% python3 -q
>>> import numpy as np
>>> from numpy import linalg as LA
>>> np.set_printoptions(precision=1, suppress=True, linewidth=120)
>>> rnd = lambda a: np.round(a, 1) + 0
>>> feats = np.load("x.npy")
>>> feats
array([[ 0.,  0.,  0., -5.],
       [ 0.,  0.,  0., -5.],
       [ 0.,  0.,  0.,  4.],
       [-5., -5.,  4.,  0.]])
>>> Uu, sigma, VT = LA.svd(feats, full_matrices=False)
>>> rnd(Uu.T @ feats @ VT.T)
array([[8.1, 0. , 0. , 0. ],
       [0. , 8.1, 0. , 0. ],
       [0. , 0. , 0. , 0. ],
       [0. , 0. , 0. , 0. ]])
>>> print(rnd(VT @ VT.T))
[[1. 0. 0. 0.]
 [0. 1. 0. 0.]
 [0. 0. 1. 0.]
 [0. 0. 0. 1.]]
>>> np.allclose(Uu * sigma @ VT, feats)
True
>>> print(sigma / sigma[0])
[ 1.  1. -0.  0.]
>>> print(rnd(sigma))
[8.1 8.1 0.  0. ]
>>> print(Uu.shape, sigma.shape, VT.shape)
(4, 4) (4,) (4, 4)
>>> F = np.array([[1, -1], [1, 0]])
>>> rng = np.random.default_rng(492985)
>>> Y = F + rng.integers(-2, 3, (2, 1)) @ rng.integers(-2, 3, (1, 2))
>>> Y
array([[ 1, -1],
       [ 1, -2]])
>>> print(rnd(LA.svd(Y - F, compute_uv=False)))
[2. 0.]
>>> x = np.array([3, 9])
>>> h1 = np.maximum(Y @ x, 0)
>>> rnd(np.tanh(Y @ x))
array([-1., -1.])
>>> np.maximum(Y @ x, 0) - np.maximum(-Y @ x, 0)
array([ -6, -15])
>>> np.maximum(Y @ (3 * x), 0)
array([0, 0])
>>> np.flatnonzero(h1 > 1e-9)
array([], dtype=int64)
>>> h1
array([0, 0])
>>> rank = LA.matrix_rank(feats)
>>> print(rank)
2
>>> null = LA.svd(feats)[2][rank:].T
>>> [int(LA.matrix_rank(feats[:i])) for i in range(1, len(feats) + 1)]
[1, 1, 1, 2]
>>> LA.matrix_rank(feats.T @ feats), LA.matrix_rank(feats @ feats.T)
(np.int64(2), np.int64(2))
>>> rnd(null @ null.T)
array([[ 0.6, -0.4,  0.3,  0. ],
       [-0.4,  0.6,  0.3,  0. ],
       [ 0.3,  0.3,  0.8,  0. ],
       [ 0. ,  0. ,  0. ,  0. ]])
>>> arr = np.array([[2.2, 0.3, 2.0, -0.6], [-1.5, 1.9, -0.1, 4.1], [2.4, 1.3, -1.7, 0.8]])
>>> Y = np.array([[-3, 0], [-3, -3], [3, -2], [0, 3]])
>>> print(rnd(np.einsum("ij->j", arr)))
[3.1 3.5 0.2 4.3]
>>> rnd(np.einsum("ik,kj->ji", arr, Y))
array([[ -1.5,  -1.5, -16.2],
       [ -6.7,   6.8,   1.9]])
>>> rnd(Y.T @ arr.T)
array([[ -1.5,  -1.5, -16.2],
       [ -6.7,   6.8,   1.9]])
>>> np.vstack([arr, Y.T]).shape
(5, 4)
>>> u = np.array([7, 1])
>>> print(rnd(np.correlate(arr[2], arr[1], "full")))
[ 9.8  5.1 -2.5  2.3 -5.3  4.1 -1.2]
>>> rnd(np.polyval(u, arr[2]))
array([ 17.8,  10.1, -10.9,   6.6])
>>> rnd(np.array([np.convolve(row, u, "same") for row in arr]))
array([[ 15.4,   4.3,  14.3,  -2.2],
       [-10.5,  11.8,   1.2,  28.6],
       [ 16.8,  11.5, -10.6,   3.9]])
>>> x = np.array([2, 0, 2, 1])
>>> h1 = np.maximum(arr @ x, 0)
>>> arr * (h1 > 1e-9)[:, None]
array([[ 2.2,  0.3,  2. , -0.6],
       [-1.5,  1.9, -0.1,  4.1],
       [ 2.4,  1.3, -1.7,  0.8]])
>>> print(rnd(np.maximum(arr @ (3 * x), 0)))
[23.4  2.7  6.6]
>>> rnd(arr.T @ h1)
array([21.1,  6.9, 11.8,  0.8])
>>> M = np.load("layer14.npy")
>>> M
array([[-3,  0,  0,  0],
       [-3, -1,  0,  0],
       [-3, -3,  0,  0],
       [ 1, -1,  3,  1]])
>>> Uu, sigma, VT = LA.svd(M)
>>> vecs = VT[:(sigma > 1e-8).sum()]
>>> x = M[1] + 4 * M[2] + rng.integers(2) * np.eye(4)[0]
>>> x
array([-14., -13.,   0.,   0.])
>>> print(rnd(vecs.T @ vecs))
[[1.  0.  0.  0. ]
 [0.  1.  0.  0. ]
 [0.  0.  0.9 0.3]
 [0.  0.  0.3 0.1]]
>>> M @ M
array([[ 9,  0,  0,  0],
       [12,  1,  0,  0],
       [18,  3,  0,  0],
       [-8, -9,  3,  1]])
>>> LA.matrix_power(M - np.diag(np.diag(M)), 4)
array([[0, 0, 0, 0],
       [0, 0, 0, 0],
       [0, 0, 0, 0],
       [0, 0, 0, 0]])
>>> rnd(np.sort(LA.eigvals(M)))
array([-3., -1.,  0.,  1.])
>>> LA.matrix_rank(M - M[0, 0] * np.eye(4))
np.int64(3)
>>> (M + M.T) / 2
array([[-3. , -1.5, -1.5,  0.5],
       [-1.5, -1. , -1.5, -0.5],
       [-1.5, -1.5,  0. ,  1.5],
       [ 0.5, -0.5,  1.5,  1. ]])
>>> rnd(np.sort(np.abs(LA.eigvals(M))))
array([0., 1., 1., 3.])
>>> rnd(LA.det(M))
np.float64(0.0)
>>> np.allclose(M, M.T)
False
>>> print(LA.cond(M) > 100)
True
>>> LA.matrix_rank(M, rtol=0.1)
np.int64(3)
>>> rnd(LA.norm(M, 2) / LA.norm(M))
np.float64(0.8)
>>> print(np.argsort(-LA.norm(M, axis=0).round(6), kind="stable")[:3])
[0 1 2]
>>> idx = rng.integers(0, 3, 2)
>>> J = (idx[:, None] == idx) * 5 + np.eye(2)
>>> J
array([[6., 5.],
       [5., 6.]])
>>> # symmetric
>>> [round(float(x), 1) for x in LA.svd(J, compute_uv=False)[:3]]
[11.0, 1.0]
>>> rnd(np.abs(LA.svd(J)[2][-1]))
array([0.7, 0.7])
>>> round(np.log10(LA.cond(J)))
1
>>> print(LA.matrix_rank(J, rtol=0.1))
1
>>> np.argsort(-LA.norm(J, axis=0).round(6), kind="stable")[:3]
array([0, 1])
>>> q, _ = LA.qr(np.array([[0.4, 1.4, 0.8], [1.0, 1.2, -1.1], [-0.1, 0.2, -0.3]]))
>>> vecs, _ = LA.qr(np.array([[0.9, 0.2, 0.5], [-0.8, 0.4, -0.2], [0.3, 0.8, 1.2]]))
>>> sigma = 5 * 0.9 ** np.arange(3)
>>> X = q[:, :3] * sigma @ vecs[:3]
>>> print(rnd(X))
[[ 4.2 -0.5 -1.6]
 [ 2.2  0.6  4.3]
 [-0.1 -4.1  0.4]]
>>> print(rnd(np.einsum("ii->", X)))
5.2
>>> rnd(LA.eigvals(X).sum().real)
np.float64(5.2)
>>> x = np.array([0, 5, 2])
>>> y = X @ x
>>> coef, lr = np.zeros(3), 1 / LA.norm(X, 2) ** 2
>>> for i in range(60):
...     coef -= lr * X.T @ (X @ coef - y)
...     if i % 10 == 0: print(i, round(LA.norm(X @ coef - y), 1))
... 
0 5.6
10 0.0
20 0.0
30 0.0
40 0.0
50 0.0
>>> rnd(coef)
array([0., 5., 2.])
>>> rnd(LA.cond(X))
np.float64(1.2)
>>> Uu, sigma, VT = LA.svd(X, full_matrices=False)
>>> rnd(VT @ VT.T)
array([[1., 0., 0.],
       [0., 1., 0.],
       [0., 0., 1.]])
>>> rnd(np.cumsum(sigma ** 2) / np.sum(sigma ** 2))
array([0.4, 0.7, 1. ])
>>> rnd(Uu.T @ Uu)
array([[1., 0., 0.],
       [0., 1., 0.],
       [0., 0., 1.]])
>>> (sigma > 1e-8).sum()
np.int64(3)
>>> rnd(np.abs(VT[0]))
array([0.7, 0.2, 0.7])
>>> np.abs(Uu[:, 0]).round(6).argmax()
np.int64(1)
>>> np.allclose(Uu * sigma @ VT, X)
True
>>> print(rnd(np.sqrt((sigma ** 2).sum())), rnd(LA.norm(X)))
7.9 7.9
